>>> import numpy as np
>>> from numpy import linalg as LA
>>> np.set_printoptions(precision=1, suppress=True, linewidth=120, sign=" ")
>>> X = np.loadtxt("sample2.csv", delimiter=",")
>>> X
array([[ 14.,   3.,  -3.,   4.,   4.,  -8.,  -3.],
       [  3.,  18.,  -1.,   9.,   3., -12., -11.],
       [ -3.,  -1.,  23.,  -5.,  15.,  -7.,   2.],
       [  4.,   9.,  -5.,  20.,  -2.,  -7., -14.],
       [  4.,   3.,  15.,  -2.,  23.,  -8.,   3.],
       [ -8., -12.,  -7.,  -7.,  -8.,  18.,   4.],
       [ -3., -11.,   2., -14.,   3.,   4.,  23.]])
>>> left, sigma, Vt = LA.svd(X)
>>> np.argmax(sigma[:-1] / (sigma[1:] + 1e-6)) + 1
np.int64(6)
>>> A2 = left[:, :6] @ np.diag(sigma[:6]) @ Vt[:6]
>>> LA.matrix_rank(X, rtol=0.05)
np.int64(6)
>>> np.round(LA.norm(X - A2) / LA.norm(X), 1)
np.float64(0.0)
>>> np.round(np.abs(X - A2).max(), 1)
np.float64(0.1)
>>> A2
array([[ 14. ,   2.9,  -3.1,   4. ,   4. ,  -8.1,  -3. ],
       [  2.9,  17.9,  -1.1,   9. ,   3. , -12.1, -11. ],
       [ -3.1,  -1.1,  22.9,  -5. ,  15. ,  -7.1,   2. ],
       [  4. ,   9. ,  -5. ,  20. ,  -2. ,  -7. , -14. ],
       [  4. ,   3. ,  15. ,  -2. ,  23. ,  -8. ,   3. ],
       [ -8.1, -12.1,  -7.1,  -7. ,  -8. ,  17.9,   3.9],
       [ -3. , -11. ,   2. , -14. ,   3. ,   3.9,  23. ]])
>>> w, evecs = LA.eigh(X)
>>> x0 = np.array([2, -2, -3, 2, -2, 2, -5])
>>> np.abs(X).sum(axis=1).max(), round(float(np.abs(w).max()), 1)
(np.float64(64.0), 51.1)
>>> evecs * np.abs(w) @ evecs.T
array([[ 14.,   3.,  -3.,   4.,   4.,  -8.,  -3.],
       [  3.,  18.,  -1.,   9.,   3., -12., -11.],
       [ -3.,  -1.,  23.,  -5.,  15.,  -7.,   2.],
       [  4.,   9.,  -5.,  20.,  -2.,  -7., -14.],
       [  4.,   3.,  15.,  -2.,  23.,  -8.,   3.],
       [ -8., -12.,  -7.,  -7.,  -8.,  18.,   4.],
       [ -3., -11.,   2., -14.,   3.,   4.,  23.]])
>>> x0 @ X @ x0
np.float64(1646.0)
>>> round(x0 @ X @ x0 / (x0 @ x0), 1), round(float(w[0]), 1), np.round(w[-1], 1)
(np.float64(30.5), 0.3, np.float64(51.1))
>>> LA.eigvalsh(X[1:, 1:])
array([  2.1,   7.7,   8.8,  13.8,  43.6,  49. ])
>>> O, evecs = LA.qr(X[:, :6])[0], LA.qr(X[:, 6:])[0]
>>> sigma = LA.svd(O.T @ evecs, compute_uv=False)
>>> sigma
array([ 1.])
>>> np.degrees(np.arccos(sigma.clip(0, 1)))
array([ 2.2])
>>> A2 = np.array([[0, 2, 1], [2, 0, 1], [1, 1, 1]])
>>> basis = np.array([[3]])
>>> F = np.block([[A2, np.array([[3], [1], [-1]])], [np.zeros((1, 3)), basis]])
>>> F
array([[ 0.,  2.,  1.,  3.],
       [ 2.,  0.,  1.,  1.],
       [ 1.,  1.,  1., -1.],
       [ 0.,  0.,  0.,  3.]])
>>> [round(float(x), 1) for x in LA.svd(F, compute_uv=False)[:3]]
[4.7, 2.7, 1.8]
>>> LA.cond(F) > 100
np.True_
>>> LA.matrix_rank(F, rtol=0.1)
np.int64(3)
>>> round(float(LA.norm(F, 2) / LA.norm(F)), 1)
0.8
>>> W0 = np.loadtxt("data.csv", delimiter=",")
>>> W0
array([[ 1.2,  0. , -0.6, -2.5],
       [ 0.6, -0.1,  1. , -1.4],
       [-0.3, -1.5, -1.3,  0.6],
       [ 1.1, -0.6, -0.5, -2.2],
       [ 1.2,  0.6, -0.4, -2.6],
       [ 1.4, -0.2,  0.3, -2.6],
       [ 0.3, -0.8, -0.7, -0.6],
       [-1.1, -0.9,  0.1,  2.2],
       [ 0.2,  2.2, -0.2, -0.4],
       [-0.2,  1.1, -1.1,  0.5],
       [ 0.3, -0.8,  1. , -0.5],
       [-0.7, -1.5, -0.6,  1.4],
       [ 0.6,  1.2,  2.2, -1.2],
       [ 0.5, -0.7,  0.3, -1. ],
       [-0.7,  1.6, -0.5,  1.4],
       [-0.3,  1.6, -0.5,  0.7],
       [ 0.2,  0. ,  1.5, -0.2],
       [ 0. , -0.8,  1.2,  0.1],
       [ 0.2,  0.5,  0.3, -0.6],
       [-0.3, -0.2, -1.1,  0.6],
       [-0.6, -0.5,  0.3,  1.1],
       [ 0.4, -1.2, -0.1, -0.9],
       [ 1. , -0.7,  0.8, -1.9],
       [ 1.8, -0.1,  0.7, -3.5],
       [-1.8,  0.6,  0.6,  3.5],
       [-0.2, -1.8, -1. ,  0.4]])
>>> P = W0 @ LA.solve(W0.T @ W0, W0.T)
>>> np.round(LA.eigvalsh(P), 1) + 0
array([ 0.,  0.,  0.,  0.,  0.,  0.,  0.,  0.,  0.,  0.,  0.,  0.,  0.,  0.,  0.,  0.,  0.,  0.,  0.,  0.,  0.,  0.,
        1.,  1.,  1.,  1.])
>>> cen = W0 - W0.mean(axis=0)
>>> left, sigma, Vt = LA.svd(cen, full_matrices=False)
>>> np.searchsorted(np.cumsum(sigma ** 2) / (sigma ** 2).sum(), 0.9) + 1
np.int64(3)
>>> round(float((sigma ** 2).sum() ** 2 / (sigma ** 4).sum()), 1)
2.1
>>> np.round(Vt[0] * np.sign(Vt[0, np.abs(Vt[0]).argmax()]), 1) + 0
array([-0.4,  0. , -0.1,  0.9])
>>> np.round(sigma ** 2 / (sigma ** 2).sum(), 1) + 0
array([ 0.7,  0.2,  0.1,  0. ])
>>> cen = (W0 - W0.mean(axis=0)) / W0.std(axis=0)
>>> np.argwhere(np.abs(cen) > 2)
array([[  8,   1],
       [ 12,   2],
       [ 24,   0],
       [ 24,   3]])
>>> cen.std(axis=0)
array([ 1.,  1.,  1.,  1.])
>>> beta = LA.lstsq(np.delete(cen, 3, axis=1), cen[:, 3])[0]
>>> np.round(1 - np.var(cen[:, 3] - np.delete(cen, 3, axis=1) @ beta), 1)
np.float64(1.0)
>>> np.abs(beta).argmax()
np.int64(0)
>>> left, sigma, Vt = LA.svd(W0, full_matrices=False)
>>> np.cumsum(sigma ** 2) / np.sum(sigma ** 2)
array([ 0.7,  0.9,  1. ,  1. ])
>>> np.round(np.abs(Vt[0]), 1) + 0
array([ 0.4,  0. ,  0.1,  0.9])
>>> A2 = np.c_[W0[:, :3] @ np.array([[3, 1, 0], [1, 3, 0], [3, 0, 1]]), np.array([-1, 1, -1, 1, 1, 2, -1, 2, -1, -1, 1, -1, -2, 1, 1, 2, -2, 2, 1, 2, -2, 1, 1, -1, 0, -2])]
>>> A2.round(1) + 0
array([[ 1.8,  1.2, -0.6, -1. ],
       [ 4.7,  0.3,  1. ,  1. ],
       [-6.3, -4.8, -1.3, -1. ],
       [ 1.2, -0.7, -0.5,  1. ],
       [ 3. ,  3. , -0.4,  1. ],
       [ 4.9,  0.8,  0.3,  2. ],
       [-2. , -2.1, -0.7, -1. ],
       [-3.9, -3.8,  0.1,  2. ],
       [ 2.2,  6.8, -0.2, -1. ],
       [-2.8,  3.1, -1.1, -1. ],
       [ 3.1, -2.1,  1. ,  1. ],
       [-5.4, -5.2, -0.6, -1. ],
       [ 9.6,  4.2,  2.2, -2. ],
       [ 1.7, -1.6,  0.3,  1. ],
       [-2. ,  4.1, -0.5,  1. ],
       [-0.8,  4.5, -0.5,  2. ],
       [ 5.1,  0.2,  1.5, -2. ],
       [ 2.8, -2.4,  1.2,  2. ],
       [ 2. ,  1.7,  0.3,  1. ],
       [-4.4, -0.9, -1.1,  2. ],
       [-1.4, -2.1,  0.3, -2. ],
       [-0.3, -3.2, -0.1,  1. ],
       [ 4.7, -1.1,  0.8,  1. ],
       [ 7.4,  1.5,  0.7, -1. ],
       [-3. ,  0. ,  0.6,  0. ],
       [-5.4, -5.6, -1. , -2. ]])
>>> LA.matrix_rank(np.c_[W0, A2])
np.int64(5)
>>> LA.matrix_rank(A2)
np.int64(4)
>>> E = np.load("a.npy")
>>> E
array([[ 5,  9,  9,  5,  1,  0],
       [ 0,  5,  2,  0,  4,  4],
       [ 0,  0,  0,  3,  9,  5],
       [ 0,  0,  0,  7,  6,  9],
       [ 0,  0,  0,  0,  2,  9],
       [ 0,  0,  0,  0,  0,  5]])
>>> r = LA.matrix_rank(E)
>>> r
np.int64(5)
>>> null = LA.svd(E)[2][r:].T
>>> [int(LA.matrix_rank(E[:, :j + 1])) for j in range(6)]
[1, 2, 2, 3, 4, 5]
>>> np.round(null[:, 0] / null[np.abs(null[:, 0]).round(6).argmax(), 0], 1) + 0
array([ 1. ,  0.4, -0.9,  0. ,  0. ,  0. ])
>>> np.round(E @ null, 1) + 0
array([[ 0.],
       [ 0.],
       [ 0.],
       [ 0.],
       [ 0.],
       [ 0.]])
>>> A2 = np.array([[-1.0, 1.1, -0.6, -0.3],
...     [-0.9, 0.7, 0.4, 1.3],
...     [-0.4, 2.2, -1.3, 0.3],
...     [-0.9, -0.6, -0.9, -0.7],
...     [-1.3, -1.3, -1.1, 0.1],
...     [1.1, -0.4, 0.9, -0.6],
...     [2.3, 0.0, -0.6, 0.9],
...     [-0.1, 0.5, -0.3, 0.0],
...     [-0.7, 0.7, 0.4, -0.9]])
>>> basis = np.array([[-1.0, -0.9, 1.6, -2.1, 2.0, 0.6, 1.0, -1.4],
...     [-1.8, 0.9, 0.7, 0.2, -0.4, 1.4, -2.1, -0.5],
...     [0.3, 0.4, -0.7, 0.2, -0.8, -0.1, -0.8, 1.2],
...     [0.3, -0.2, 2.1, -1.4, 1.1, -0.4, -0.7, 1.6]])
>>> data = A2 @ basis
>>> data
array([[-1.3,  1.7, -1. ,  2.6, -2.3,  1.1, -2.6, -0.4],
       [ 0.2,  1.3,  1.5,  0.3, -1. , -0.1, -3.6,  3.5],
       [-3.9,  1.8,  2.4,  0.6, -0.3,  2.8, -4.2, -1.6],
       [ 1.5,  0.1, -2.7,  2.6, -1.6, -1. ,  1.6, -0.6],
       [ 3.3, -0.5, -2. ,  2.1, -1.1, -2.5,  2.2,  1.3],
       [-0.3, -0.9, -0.4, -1.4,  1. ,  0.3,  1.6, -1.2],
       [-2.2, -2.5,  6. , -6.2,  6.1,  1.1,  2.1, -2.5],
       [-0.9,  0.4,  0.4,  0.3, -0.2,  0.7, -0.9, -0.5],
       [-0.7,  1.6, -2.8,  2.9, -3. ,  0.9, -1.9, -0.3]])
>>> np.abs(np.diag(LA.qr(data)[1])) > 1e-9
array([ True,  True,  True,  True, False, False, False, False])
>>> np.unique(data.round(6), axis=0).shape
(9, 8)
>>> round(np.trace(LA.pinv(data) @ data), 1)
np.float64(4.0)
>>> A2 = data / LA.norm(data, axis=1, keepdims=True)
>>> cov = A2 @ A2.T
>>> LA.norm(A2, axis=1)
array([ 1.,  1.,  1.,  1.,  1.,  1.,  1.,  1.,  1.])
>>> (cov - 2 * np.eye(9)).round(6).argmax(axis=1)
array([ 8,  0,  7,  4,  3,  6,  5,  2,  0])
>>> cov[8]
array([ 0.9,  0.2,  0.3,  0.6,  0.2, -0.6, -0.9,  0.4,  1. ])
>>> left, sigma, Vt = LA.svd(data)
>>> np.argmax(sigma[:-1] / (sigma[1:] + 1e-6)) + 1
np.int64(4)
>>> sigma.round(1) + 0
array([ 14.3,  10.3,   5.5,   1.7,   0. ,   0. ,   0. ,   0. ])
>>> A2 = left[:, :4] @ np.diag(sigma[:4]) @ Vt[:4]
>>> LA.matrix_rank(A2)
np.int64(4)
>>> round(np.abs(data - A2).max(), 1)
np.float64(0.0)
>>> round(LA.norm(data - A2) / LA.norm(data), 1)
np.float64(0.0)
>>> r = LA.matrix_rank(data)
>>> r
np.int64(4)
>>> null = LA.svd(data)[2][r:].T
>>> np.round(null @ null.T, 1) + 0
array([[ 0.6,  0.1,  0. , -0.1,  0. ,  0.3, -0.2, -0.3],
       [ 0.1,  0.9,  0. , -0.2,  0.1, -0.1,  0.2,  0. ],
       [ 0. ,  0. ,  0.2, -0.1, -0.3,  0.1,  0.2,  0. ],
       [-0.1, -0.2, -0.1,  0.2,  0.2,  0.2,  0.1,  0.2],
       [ 0. ,  0.1, -0.3,  0.2,  0.7,  0. , -0.2,  0.1],
       [ 0.3, -0.1,  0.1,  0.2,  0. ,  0.7,  0.2,  0.2],
       [-0.2,  0.2,  0.2,  0.1, -0.2,  0.2,  0.4,  0.2],
       [-0.3,  0. ,  0. ,  0.2,  0.1,  0.2,  0.2,  0.3]])
>>> A = np.vander(np.arange(6) - 2, 4, increasing=True)
>>> A
array([[ 1, -2,  4, -8],
       [ 1, -1,  1, -1],
       [ 1,  0,  0,  0],
       [ 1,  1,  1,  1],
       [ 1,  2,  4,  8],
       [ 1,  3,  9, 27]])
>>> left, sigma = LA.svd(A)
Traceback (most recent call last):
  File "<python-input-87>", line 1, in <module>
    left, sigma = LA.svd(A)
    ^^^^^^^^^^^
ValueError: too many values to unpack (expected 2)
>>> left, sigma, Vt = LA.svd(A, full_matrices=False)
>>> np.cumsum(sigma ** 2) / np.sum(sigma ** 2)
array([ 0.9,  1. ,  1. ,  1. ])
>>> np.round(sigma / sigma[0], 1) + 0
array([ 1. ,  0.2,  0.1,  0. ])
>>> np.round(left.T @ left, 1) + 0
array([[ 1.,  0.,  0.,  0.],
       [ 0.,  1.,  0.,  0.],
       [ 0.,  0.,  1.,  0.],
       [ 0.,  0.,  0.,  1.]])
>>> np.allclose(left * sigma @ Vt, A)
True
